In [1]: import numpy as np

In [2]: np.set_printoptions(suppress=True, linewidth=120)

In [3]: rd = lambda a: np.round(a, 2) + 0

In [4]: mat = np.array([[-1.0, -0.3, 0.1],
   ...:     [0.3, 0.2, 1.2],
   ...:     [0.5, 1.2, -0.5],
   ...:     [-1.3, 0.7, 0.5]])

In [5]: rng = np.random.default_rng(81)

In [6]: mat[3] = mat[1] + 0.3 * rng.normal(size=3)

In [7]: rd(mat)
Out[7]: 
array([[-1.  , -0.3 ,  0.1 ],
       [ 0.3 ,  0.2 ,  1.2 ],
       [ 0.5 ,  1.2 , -0.5 ],
       [ 0.47,  0.43,  0.98]])

In [8]: A2 = np.c_[mat[:, :1] @ np.array([[0]]), np.array([3, 3, -1, 3])]

In [9]: A2
Out[9]: 
array([[ 0.,  3.],
       [ 0.,  3.],
       [ 0., -1.],
       [ 0.,  3.]])

In [10]: rd(np.linalg.norm(np.linalg.qr(mat)[0].T @ A2, axis=0) ** 2 / ((A2 ** 2).sum(axis=0) + 1e-12))
Out[10]: array([0.  , 0.99])

In [11]: u = np.array([-1, 5, 1, -3])

In [12]: M = np.array([np.roll(u, i) for i in range(4)])

In [13]: M
Out[13]: 
array([[-1,  5,  1, -3],
       [-3, -1,  5,  1],
       [ 1, -3, -1,  5],
       [ 5,  1, -3, -1]])

In [14]: x0 = np.array([1, -2, -1, -1])

In [15]: rhs = M @ x0

In [16]: b, lr = np.zeros(4), 1 / np.linalg.norm(M, 2) ** 2

In [17]: for i in range(8):
    ...:     b -= lr * M.T @ (M @ b - rhs)
    ...:     if i % 2 == 0: print(i, round(np.linalg.norm(M @ b - rhs), 2))
    ...: 
0 3.99
2 3.54
4 3.13
6 2.78

In [18]: rd(b)
Out[18]: array([ 1.  , -1.08, -1.  , -0.08])

In [19]: rd(np.linalg.cond(M))
Out[19]: np.float64(4.12)

In [20]: u = np.array([0, 5, 0])

In [21]: np.cross(M[2, :3], M[3, :3])
Out[21]: array([10, -2, 16])

In [22]: np.convolve(M[2], u)
Out[22]: array([  0,   5, -15,  -5,  25,   0])

In [23]: np.correlate(M[2], M[3], "full")
Out[23]: array([ -1,   0,  11,   0, -31,   0,  25])
